% python3 -q
>>> import numpy as np
>>> np.set_printoptions(precision=3, suppress=True, linewidth=160, legacy="1.25")
>>> def rd(a):
...     return np.round(a, 3) + 0
... 
>>> data = np.load("x.npy")
>>> data
array([[-1,  0,  0,  0,  0],
       [ 0,  0,  0, -2,  0],
       [ 0,  0,  0,  0,  2],
       [ 0,  0,  4,  0,  0],
       [ 0,  4,  0,  0,  0]])
>>> data[1] @ data[2]
0
>>> rd(np.linalg.norm(data[1], 1)), rd(np.linalg.norm(data[1], np.inf))
(2.0, 2.0)
>>> rd(np.linalg.norm(data, axis=1))
array([1., 2., 2., 4., 4.])
>>> np.linalg.norm(data, axis=1).argmax()
3
>>> rd(np.linalg.norm(data, "nuc"))
13.0
>>> rd(np.sort(np.abs(np.linalg.eigvals(data))))
array([1.   , 2.828, 2.828, 2.828, 2.828])
>>> np.linalg.matrix_power(data, 2)
array([[ 1,  0,  0,  0,  0],
       [ 0,  0, -8,  0,  0],
       [ 0,  8,  0,  0,  0],
       [ 0,  0,  0,  0,  8],
       [ 0,  0,  0, -8,  0]])
>>> assert data == data.T
Traceback (most recent call last):
  File "<python-input-12>", line 1, in <module>
    assert data == data.T
           ^^^^^^^^^^^^^^
ValueError: The truth value of an array with more than one element is ambiguous. Use a.any() or a.all()
>>> np.allclose(data, data.T)
False
>>> data.inv()
Traceback (most recent call last):
  File "<python-input-14>", line 1, in <module>
    data.inv()
    ^^^^^^^^
AttributeError: 'numpy.ndarray' object has no attribute 'inv'
>>> (data + data.T) / 2
array([[-1.,  0.,  0.,  0.,  0.],
       [ 0.,  0.,  0., -1.,  2.],
       [ 0.,  0.,  0.,  2.,  1.],
       [ 0., -1.,  2.,  0.,  0.],
       [ 0.,  2.,  1.,  0.,  0.]])
>>> vec = np.array([0, 0, 2, 1, 1])
>>> rhs = data @ vec
>>> b, lr = np.zeros(5), 1 / np.linalg.norm(data, 2) ** 2
>>> for i in range(6):
...     b -= lr * data.T @ (data @ b - rhs)
...     if i % 2 == 0: print(i, round(np.linalg.norm(data @ b - rhs), 3))
... 
0 2.121
2 1.193
4 0.671
>>> rd(b)
array([0.   , 0.   , 2.   , 0.822, 0.822])
>>> out = data[0, 0] * data[1:] - np.outer(data[1:, 0], data[0])
>>> out
array([[ 0,  0,  0,  2,  0],
       [ 0,  0,  0,  0, -2],
       [ 0,  0, -4,  0,  0],
       [ 0, -4,  0,  0,  0]])
>>> np.flatnonzero(~out.round(6).any(axis=1))
array([], dtype=int64)
>>> np.linalg.matrix_rank(out), np.linalg.matrix_rank(data)
(4, 5)
>>> rd(np.linalg.pinv(data))
array([[-1.  ,  0.  ,  0.  ,  0.  ,  0.  ],
       [ 0.  ,  0.  ,  0.  ,  0.  ,  0.25],
       [ 0.  ,  0.  ,  0.  ,  0.25,  0.  ],
       [ 0.  , -0.5 ,  0.  ,  0.  ,  0.  ],
       [ 0.  ,  0.  ,  0.5 ,  0.  ,  0.  ]])
>>> data.T @ data
array([[ 1,  0,  0,  0,  0],
       [ 0, 16,  0,  0,  0],
       [ 0,  0, 16,  0,  0],
       [ 0,  0,  0,  4,  0],
       [ 0,  0,  0,  0,  4]])
>>> data[:, 0] @ data[:, 3]
0
>>> F = np.loadtxt("a.csv", delimiter=",")
>>> rd(F)
array([[ 0.326, -0.002,  0.135, -0.107, -0.036, -0.284,  0.129,  0.044,  0.133, -0.256, -0.049, -0.067],
       [-0.002,  0.216,  0.107, -0.026, -0.019, -0.067, -0.152, -0.283,  0.078, -0.002,  0.087,  0.188],
       [ 0.135,  0.107,  0.253, -0.008, -0.186, -0.033,  0.064, -0.286,  0.007, -0.131, -0.132, -0.052],
       [-0.107, -0.026, -0.008,  0.385,  0.238,  0.215,  0.251, -0.173,  0.15 ,  0.038, -0.004, -0.07 ],
       [-0.036, -0.019, -0.186,  0.238,  0.426, -0.035,  0.11 ,  0.088,  0.276,  0.023,  0.21 ,  0.1  ],
       [-0.284, -0.067, -0.033,  0.215, -0.035,  0.383,  0.061, -0.114, -0.161,  0.196, -0.102, -0.105],
       [ 0.129, -0.152,  0.064,  0.251,  0.11 ,  0.061,  0.389,  0.016,  0.118, -0.141, -0.14 , -0.249],
       [ 0.044, -0.283, -0.286, -0.173,  0.088, -0.114,  0.016,  0.62 , -0.083,  0.013,  0.038, -0.109],
       [ 0.133,  0.078,  0.007,  0.15 ,  0.276, -0.161,  0.118, -0.083,  0.302, -0.118,  0.137,  0.094],
       [-0.256, -0.002, -0.131,  0.038,  0.023,  0.196, -0.141,  0.013, -0.118,  0.209,  0.058,  0.072],
       [-0.049,  0.087, -0.132, -0.004,  0.21 , -0.102, -0.14 ,  0.038,  0.137,  0.058,  0.215,  0.209],
       [-0.067,  0.188, -0.052, -0.07 ,  0.1  , -0.105, -0.249, -0.109,  0.094,  0.072,  0.209,  0.276]])
>>> vals, evecs = np.linalg.eigh(F)
>>> rd(evecs.T @ evecs)
array([[1., 0., 0., 0., 0., 0., 0., 0., 0., 0., 0., 0.],
       [0., 1., 0., 0., 0., 0., 0., 0., 0., 0., 0., 0.],
       [0., 0., 1., 0., 0., 0., 0., 0., 0., 0., 0., 0.],
       [0., 0., 0., 1., 0., 0., 0., 0., 0., 0., 0., 0.],
       [0., 0., 0., 0., 1., 0., 0., 0., 0., 0., 0., 0.],
       [0., 0., 0., 0., 0., 1., 0., 0., 0., 0., 0., 0.],
       [0., 0., 0., 0., 0., 0., 1., 0., 0., 0., 0., 0.],
       [0., 0., 0., 0., 0., 0., 0., 1., 0., 0., 0., 0.],
       [0., 0., 0., 0., 0., 0., 0., 0., 1., 0., 0., 0.],
       [0., 0., 0., 0., 0., 0., 0., 0., 0., 1., 0., 0.],
       [0., 0., 0., 0., 0., 0., 0., 0., 0., 0., 1., 0.],
       [0., 0., 0., 0., 0., 0., 0., 0., 0., 0., 0., 1.]])
>>> rd(np.linalg.eigvalsh(F + 5 * np.eye(12)))
array([5., 5., 5., 5., 5., 5., 5., 5., 6., 6., 6., 6.])
>>> rd(evecs.T @ F @ evecs)
array([[0., 0., 0., 0., 0., 0., 0., 0., 0., 0., 0., 0.],
       [0., 0., 0., 0., 0., 0., 0., 0., 0., 0., 0., 0.],
       [0., 0., 0., 0., 0., 0., 0., 0., 0., 0., 0., 0.],
       [0., 0., 0., 0., 0., 0., 0., 0., 0., 0., 0., 0.],
       [0., 0., 0., 0., 0., 0., 0., 0., 0., 0., 0., 0.],
       [0., 0., 0., 0., 0., 0., 0., 0., 0., 0., 0., 0.],
       [0., 0., 0., 0., 0., 0., 0., 0., 0., 0., 0., 0.],
       [0., 0., 0., 0., 0., 0., 0., 0., 0., 0., 0., 0.],
       [0., 0., 0., 0., 0., 0., 0., 0., 1., 0., 0., 0.],
       [0., 0., 0., 0., 0., 0., 0., 0., 0., 1., 0., 0.],
       [0., 0., 0., 0., 0., 0., 0., 0., 0., 0., 1., 0.],
       [0., 0., 0., 0., 0., 0., 0., 0., 0., 0., 0., 1.]])
>>> rd(vals.sum()), rd(np.trace(F))
(4.0, 4.0)
>>> rd(vals)
array([0., 0., 0., 0., 0., 0., 0., 0., 1., 1., 1., 1.])
>>> rd(np.linalg.svd(F, compute_uv=False))
array([1., 1., 1., 1., 0., 0., 0., 0., 0., 0., 0., 0.])
>>> np.unique(vals.round(6) + 0, return_counts=True)[1]
array([8, 4])
>>> rd(evecs @ np.diag(vals) @ evecs.T)
array([[ 0.326, -0.002,  0.135, -0.107, -0.036, -0.284,  0.129,  0.044,  0.133, -0.256, -0.049, -0.067],
       [-0.002,  0.216,  0.107, -0.026, -0.019, -0.067, -0.152, -0.283,  0.078, -0.002,  0.087,  0.188],
       [ 0.135,  0.107,  0.253, -0.008, -0.186, -0.033,  0.064, -0.286,  0.007, -0.131, -0.132, -0.052],
       [-0.107, -0.026, -0.008,  0.385,  0.238,  0.215,  0.251, -0.173,  0.15 ,  0.038, -0.004, -0.07 ],
       [-0.036, -0.019, -0.186,  0.238,  0.426, -0.035,  0.11 ,  0.088,  0.276,  0.023,  0.21 ,  0.1  ],
       [-0.284, -0.067, -0.033,  0.215, -0.035,  0.383,  0.061, -0.114, -0.161,  0.196, -0.102, -0.105],
       [ 0.129, -0.152,  0.064,  0.251,  0.11 ,  0.061,  0.389,  0.016,  0.118, -0.141, -0.14 , -0.249],
       [ 0.044, -0.283, -0.286, -0.173,  0.088, -0.114,  0.016,  0.62 , -0.083,  0.013,  0.038, -0.109],
       [ 0.133,  0.078,  0.007,  0.15 ,  0.276, -0.161,  0.118, -0.083,  0.302, -0.118,  0.137,  0.094],
       [-0.256, -0.002, -0.131,  0.038,  0.023,  0.196, -0.141,  0.013, -0.118,  0.209,  0.058,  0.072],
       [-0.049,  0.087, -0.132, -0.004,  0.21 , -0.102, -0.14 ,  0.038,  0.137,  0.058,  0.215,  0.209],
       [-0.067,  0.188, -0.052, -0.07 ,  0.1  , -0.105, -0.249, -0.109,  0.094,  0.072,  0.209,  0.276]])
